In [1]: import numpy as np

In [2]: from numpy import linalg as LA

In [3]: np.set_printoptions(precision=3, suppress=True, linewidth=160, legacy="1.25")

In [4]: rd = lambda a: np.round(a, 3) + 0

In [5]: data = np.abs(np.array([[5, 2, 2, -1, 0, -2, 1, 3, -5],
   ...:     [5, -3, 1, -4, 1, -2, -1, 2, 3],
   ...:     [-3, 1, 5, 1, 2, 3, 2, -4, -3],
   ...:     [0, 2, 1, -3, 0, 0, 2, 5, 5],
   ...:     [4, 0, -4, -3, -3, 4, -2, 0, -5],
   ...:     [-5, 5, 1, 4, 5, -1, 5, -4, -4],
   ...:     [0, 1, 5, 0, -1, 0, -4, 2, 1],
   ...:     [2, 3, -5, 5, 1, -4, -5, -4, 3],
   ...:     [-4, -3, -5, 4, -1, 2, -3, -4, -1]])) + np.eye(9)

In [6]: data = data / data.sum(axis=1, keepdims=True)

In [7]: print(rd(data))
[[0.273 0.091 0.091 0.045 0.    0.091 0.045 0.136 0.227]
 [0.217 0.174 0.043 0.174 0.043 0.087 0.043 0.087 0.13 ]
 [0.12  0.04  0.24  0.04  0.08  0.12  0.08  0.16  0.12 ]
 [0.    0.105 0.053 0.211 0.    0.    0.105 0.263 0.263]
 [0.154 0.    0.154 0.115 0.154 0.154 0.077 0.    0.192]
 [0.143 0.143 0.029 0.114 0.143 0.057 0.143 0.114 0.114]
 [0.    0.067 0.333 0.    0.067 0.    0.333 0.133 0.067]
 [0.061 0.091 0.152 0.152 0.03  0.121 0.152 0.152 0.091]
 [0.143 0.107 0.179 0.143 0.036 0.071 0.107 0.143 0.071]]

In [8]: theta = np.radians(120)

In [9]: r_ = np.eye(9)

In [10]: r_[4, 4] = r_[8, 8] = np.cos(theta)

In [11]: r_[4, 8], r_[8, 4] = -np.sin(theta), np.sin(theta)

In [12]: print(rd(r_))
[[ 1.     0.     0.     0.     0.     0.     0.     0.     0.   ]
 [ 0.     1.     0.     0.     0.     0.     0.     0.     0.   ]
 [ 0.     0.     1.     0.     0.     0.     0.     0.     0.   ]
 [ 0.     0.     0.     1.     0.     0.     0.     0.     0.   ]
 [ 0.     0.     0.     0.    -0.5    0.     0.     0.    -0.866]
 [ 0.     0.     0.     0.     0.     1.     0.     0.     0.   ]
 [ 0.     0.     0.     0.     0.     0.     1.     0.     0.   ]
 [ 0.     0.     0.     0.     0.     0.     0.     1.     0.   ]
 [ 0.     0.     0.     0.     0.866  0.     0.     0.    -0.5  ]]

In [13]: Y = data @ r_.T

In [14]: print(np.allclose(LA.norm(data, axis=1), LA.norm(Y, axis=1)))
True

In [15]: x0 = np.array([-2, 2, 0, 0, -2, 2, 0, -3, 3])

In [16]: target = data @ x0

In [17]: b, lr = np.zeros(9), 1 / LA.norm(data, 2) ** 2

In [18]: for i in range(10):
    ...:     b -= lr * data.T @ (data @ b - target)
    ...:     if i % 2 == 0: print(i, round(LA.norm(data @ b - target), 3))
    ...: 
0 0.513
2 0.462
4 0.429
6 0.406
8 0.388

In [19]: print(rd(b))
[ 0.002 -0.135 -0.365  0.325 -0.076  0.127 -0.288 -0.159  0.537]

In [20]: print(rd(LA.cond(data)))
37.411

In [21]: print(rd(LA.norm(data, axis=0)))
[0.452 0.309 0.511 0.385 0.243 0.277 0.44  0.442 0.469]

In [22]: print(rd(LA.norm(data, axis=1)))
[0.417 0.382 0.377 0.456 0.388 0.353 0.503 0.357 0.357]

In [23]: print(rd(LA.norm(data, "nuc")))
2.492

In [24]: print(rd(data[6] @ data[0]))
0.085

In [25]: print(rd(LA.norm(data, 1)), rd(LA.norm(data, np.inf)))
1.276 1.0

In [26]: print(rd(LA.norm(data)))
1.206

In [27]: print(rd(np.abs(data).max()))
0.333

In [28]: print(LA.matrix_rank(data))
9

In [29]: M = np.array([[5.0, -49.0, -10.0, -29.0],
    ...:     [0.0, -23.0, 0.0, -18.0],
    ...:     [0.0, 9.0, -5.0, 9.0],
    ...:     [0.0, 27.0, 0.0, 22.0]])

In [30]: print(rd(np.abs(LA.eigvals(M)).max()))
5.0

In [31]: print(np.allclose(M @ M.T, M.T @ M))
False

In [32]: print(rd(LA.matrix_power(M, 4)))
[[  625.   369.     0.   369.]
 [    0.  1363.     0.   738.]
 [    0.  -369.   625.  -369.]
 [    0. -1107.     0.  -482.]]

In [33]: print(M @ M)
[[ 25.   9.   0.   9.]
 [  0.  43.   0.  18.]
 [  0.  -9.  25.  -9.]
 [  0. -27.   0.  -2.]]

In [34]: q, r_ = LA.qr(M)

In [35]: print(np.allclose(r_.T @ r_, M.T @ M))
True

In [36]: print(rd(np.abs(np.diag(r_))))
[ 5.    36.592  4.846  0.564]

In [37]: rng = np.random.default_rng(91)

In [38]: labels = rng.permutation(4)

In [39]: print(labels)
[1 0 2 3]

In [40]: Y = M[labels][:, labels]

In [41]: print(np.allclose(Y, M))
False

In [42]: print(rd(LA.det(Y)), rd(LA.det(M[labels])))
500.0 -500.0

In [43]: print(rd(np.sort(np.abs(LA.eigvals(Y)))))
[4. 5. 5. 5.]

In [44]: q, V = LA.qr(data[:, :4])[0], LA.qr(data[:, 4:])[0]

In [45]: sigma = LA.svd(q.T @ V, compute_uv=False)

In [46]: print(rd(sigma))
[0.986 0.976 0.608 0.034]

In [47]: print(rd(np.degrees(np.arccos(sigma.clip(0, 1)))))
[ 9.512 12.626 52.529 88.046]

In [48]: u = np.array([1, 2, 5, 5])

In [49]: Y = M + np.outer(u, np.eye(4)[3])

In [50]: print(rd(LA.det(Y) / LA.det(M)), rd(1 + LA.solve(M, u)[3]))
9.45 9.45

In [51]: print(LA.matrix_rank(LA.inv(Y) - LA.inv(M), tol=1e-8))
1

In [52]: K = np.array([[-1, -3, 3, -3],
    ...:     [-1, 1, 2, 2],
    ...:     [-1, -2, -3, -2],
    ...:     [3, 0, 1, -2],
    ...:     [3, -2, 0, 1],
    ...:     [-1, 3, 3, -2],
    ...:     [1, 2, -2, 1],
    ...:     [-1, 2, -3, 2]])

In [53]: K[2] = K[7]

In [54]: print(K)
[[-1 -3  3 -3]
 [-1  1  2  2]
 [-1  2 -3  2]
 [ 3  0  1 -2]
 [ 3 -2  0  1]
 [-1  3  3 -2]
 [ 1  2 -2  1]
 [-1  2 -3  2]]

In [55]: # rows 2 and 7 are equal

In [56]: P = K @ LA.solve(K.T @ K, K.T)

In [57]: print(np.allclose(P @ P, P))
True

In [58]: print(rd(np.diag(P)))
[0.534 0.794 0.263 0.575 0.574 0.75  0.245 0.263]

In [59]: print(LA.matrix_rank(np.eye(8) - P))
4
